$ ipython --no-banner

In [1]: import numpy as np

In [2]: np.set_printoptions(suppress=True, linewidth=160)

In [3]: J = np.loadtxt("w.csv", delimiter=",")

In [4]: print(J)
[[-13.   4.  -2.]
 [  0.   2.   6.]
 [  5.   5.  -8.]]

In [5]: x0 = np.array([5, 2, -1])

In [6]: rhs = J @ x0

In [7]: print(rhs)
[-55.  -2.  43.]

In [8]: print(np.round(np.linalg.solve(J, rhs), 2))
[ 5.  2. -1.]

In [9]: print(np.round(np.linalg.solve(J.T, J[0]), 2) + 0)
[1. 0. 0.]

In [10]: print(np.round(np.linalg.solve(J, J[:, 2]), 2))
[-0.  0.  1.]

In [11]: print(np.round(np.linalg.solve(J, 4 * rhs), 2))
[20.  8. -4.]

In [12]: out = J[0, 0] * J[1:] - np.outer(J[1:, 0], J[0])

In [13]: print(out)
[[  0. -26. -78.]
 [  0. -85. 114.]]

In [14]: print(np.flatnonzero(~out.round(6).any(axis=1)))
[]

In [15]: C = 5 * np.array([[0.3, -1.1, 0.5, 1.3],
    ...:     [-0.6, 1.3, 0.1, 0.6],
    ...:     [-0.6, -1.3, -1.4, 0.3]])

In [16]: rng = np.random.default_rng(35)

In [17]: labels = rng.integers(0, 3, 26)

In [18]: F = C[labels] + rng.normal(size=(26, 4))

In [19]: print(F.round(2))
[[ 3.59 -5.5   2.97  5.86]
 [-3.82  7.14  1.45  2.06]
 [-3.56 -7.2  -8.09  0.67]
 [-3.12  4.75  2.64  1.57]
 [-3.39 -4.72 -7.42  1.54]
 [-2.38 -4.8  -7.9   3.02]
 [ 0.39 -3.6   3.64  7.05]
 [-3.31 -4.91 -6.07  2.78]
 [ 0.21 -5.48  2.84  7.11]
 [-0.13 -7.11  3.03  6.12]
 [-2.75  5.39  0.63  2.11]
 [ 0.32 -6.67  2.84  4.84]
 [-4.81  5.61  0.78  3.63]
 [-2.34  7.43 -0.06  2.52]
 [ 3.05 -5.65  2.79  5.55]
 [-2.55 -7.77 -7.49  1.21]
 [ 1.25 -4.94  3.23  7.36]
 [-3.01 -7.18 -7.15  0.98]
 [-3.92  8.09 -0.78  3.64]
 [-3.56 -8.37 -5.04  1.  ]
 [-4.22 -4.27 -7.4   1.52]
 [-1.5  -7.6  -8.08  2.13]
 [-2.65 -7.44 -8.6   0.02]
 [ 1.96 -4.25  3.69  6.91]
 [-2.62  4.22  0.45  2.45]
 [-1.63 -6.73 -6.88  1.67]]

In [20]: Uu, s = np.linalg.svd(F)
---------------------------------------------------------------------------
ValueError                                Traceback (most recent call last)
Cell In[20], line 1
----> 1 Uu, s = np.linalg.svd(F)

ValueError: too many values to unpack (expected 2)

In [21]: Uu, s, Vh = np.linalg.svd(F, full_matrices=False)

In [22]: print(np.round(np.abs(Vh[0]), 2))
[0.13 0.81 0.54 0.2 ]

In [23]: print(np.round(s / s[0], 2))
[1.   0.68 0.49 0.15]

In [24]: print(np.round(np.sqrt((s ** 2).sum()), 2), np.round(np.linalg.norm(F), 2))
47.96 47.96

In [25]: print(np.round(np.cumsum(s ** 2) / np.sum(s ** 2), 2))
[0.58 0.85 0.99 1.  ]

In [26]: print(np.abs(Uu[:, 0]).round(6).argmax())
21

In [27]: print((s > 1e-8).sum())
4

In [28]: print(np.round(Vh @ Vh.T, 2) + 0)
[[1. 0. 0. 0.]
 [0. 1. 0. 0.]
 [0. 0. 1. 0.]
 [0. 0. 0. 1.]]

In [29]: Ac = F - F.mean(axis=0)

In [30]: V = np.linalg.svd(Ac)[2][:3]

In [31]: out = Ac - Ac @ V.T @ V

In [32]: print(np.round(np.diag(V.T @ V), 2))
[0.65 1.   0.98 0.36]

In [33]: print(np.round((Ac @ V.T).std(axis=0), 2))
[6.19 4.81 1.05]

In [34]: print(np.round(np.linalg.norm(out) / np.linalg.norm(Ac), 2))
0.12

In [35]: data = np.loadtxt("a.csv", delimiter=",")

In [36]: print(data.round(2))
[[0.5  0.   0.5 ]
 [0.   1.   0.  ]
 [0.33 0.33 0.33]]

In [37]: rk = np.linalg.matrix_rank(data)

In [38]: print(rk)
2

In [39]: ns = np.linalg.svd(data)[2][rk:].T

In [40]: print([int(np.linalg.matrix_rank(np.delete(data, i, axis=0))) for i in range(3)])
[2, 2, 2]

In [41]: print([int(np.linalg.matrix_rank(data[:i])) for i in range(1, len(data) + 1)])
[1, 2, 2]

In [42]: print([int(np.linalg.matrix_rank(data[:, :j + 1])) for j in range(3)])
[1, 2, 2]

In [43]: print(np.abs(data).max())
1.0

In [44]: print(np.count_nonzero(data))
6

In [45]: np.linalg.rank(data)
---------------------------------------------------------------------------
AttributeError                            Traceback (most recent call last)
Cell In[45], line 1
----> 1 np.linalg.rank(data)

AttributeError: module 'numpy.linalg' has no attribute 'rank'

In [46]: data[:, 3]
---------------------------------------------------------------------------
IndexError                                Traceback (most recent call last)
Cell In[46], line 1
----> 1 data[:, 3]

IndexError: index 3 is out of bounds for axis 1 with size 3

In [47]: data[3]
---------------------------------------------------------------------------
IndexError                                Traceback (most recent call last)
Cell In[47], line 1
----> 1 data[3]

IndexError: index 3 is out of bounds for axis 0 with size 3

In [48]: print(np.round(np.linalg.norm(data), 2))
1.35

In [49]: r0 = np.array([-8, 8])

In [50]: print(np.correlate(data[0], data[1], "full"))
[0.  0.5 0.  0.5 0. ]

In [51]: print(np.polyval(r0, data[0]))
[4. 8. 4.]

In [52]: arr = np.load("data.npy")

In [53]: print(arr)
[[0 2 0 2 0]
 [0 0 1 0 0]
 [0 0 0 3 3]
 [0 0 0 0 0]
 [0 0 0 0 0]]

In [54]: Uu, s, Vh = np.linalg.svd(arr)

In [55]: V = Vh[:(s > 1e-8).sum()]

In [56]: x0 = arr[4] + -1 * arr[0] + rng.integers(2) * np.eye(5)[0]

In [57]: print(x0)
[ 0. -2.  0. -2.  0.]

In [58]: print(np.linalg.matrix_rank(np.vstack([arr, x0])))
3

In [59]: print(np.round(V.T @ V, 2) + 0)
[[ 0.    0.    0.    0.    0.  ]
 [ 0.    0.67  0.    0.33 -0.33]
 [ 0.    0.    1.    0.    0.  ]
 [ 0.    0.33  0.    0.67  0.33]
 [ 0.   -0.33  0.    0.33  0.67]]

In [60]: print(arr @ arr)
[[0 0 2 0 0]
 [0 0 0 3 3]
 [0 0 0 0 0]
 [0 0 0 0 0]
 [0 0 0 0 0]]

In [61]: print(np.prod(np.diag(arr)), round(np.linalg.det(arr), 2))
0 0.0

In [62]: C = 5 * np.array([[-0.3, 1.3, 0.1, -0.6], [0.3, 0.0, 0.0, 0.7]])

In [63]: labels = rng.integers(0, 2, 14)

In [64]: X = C[labels] + rng.normal(size=(14, 4))

In [65]: print(X.round(2))
[[ 1.62 -0.52 -0.99  4.59]
 [ 2.62  0.08  0.03  5.37]
 [-0.92  6.38 -0.17 -1.99]
 [ 2.38 -1.06 -2.22  4.21]
 [-0.79  7.62  1.26 -4.76]
 [ 2.67 -0.36  1.56  3.86]
 [-1.81  5.38  0.01 -2.59]
 [-1.63  7.79  0.5  -2.63]
 [ 0.83 -0.68 -0.57  2.54]
 [-0.42  8.06 -0.08 -3.35]
 [-0.18  7.13  1.32 -4.05]
 [ 0.5   6.94  0.91 -3.23]
 [-1.56  6.47  0.29 -2.65]
 [ 2.42 -0.53 -0.11  4.36]]

In [66]: P = X @ np.linalg.solve(X.T @ X, X.T)

In [67]: print(np.round(np.trace(P), 2))
4.0

In [68]: print(np.linalg.matrix_rank(np.eye(14) - P))
10

In [69]: print(np.allclose(P @ P, P))
True

In [70]: print(np.round(np.diag(P), 2))
[0.23 0.32 0.17 0.64 0.23 0.53 0.21 0.34 0.06 0.27 0.26 0.33 0.21 0.19]

In [71]: print(np.round(P @ X[:, 2], 2))
[-0.99  0.03 -0.17 -2.22  1.26  1.56  0.01  0.5  -0.57 -0.08  1.32  0.91  0.29 -0.11]
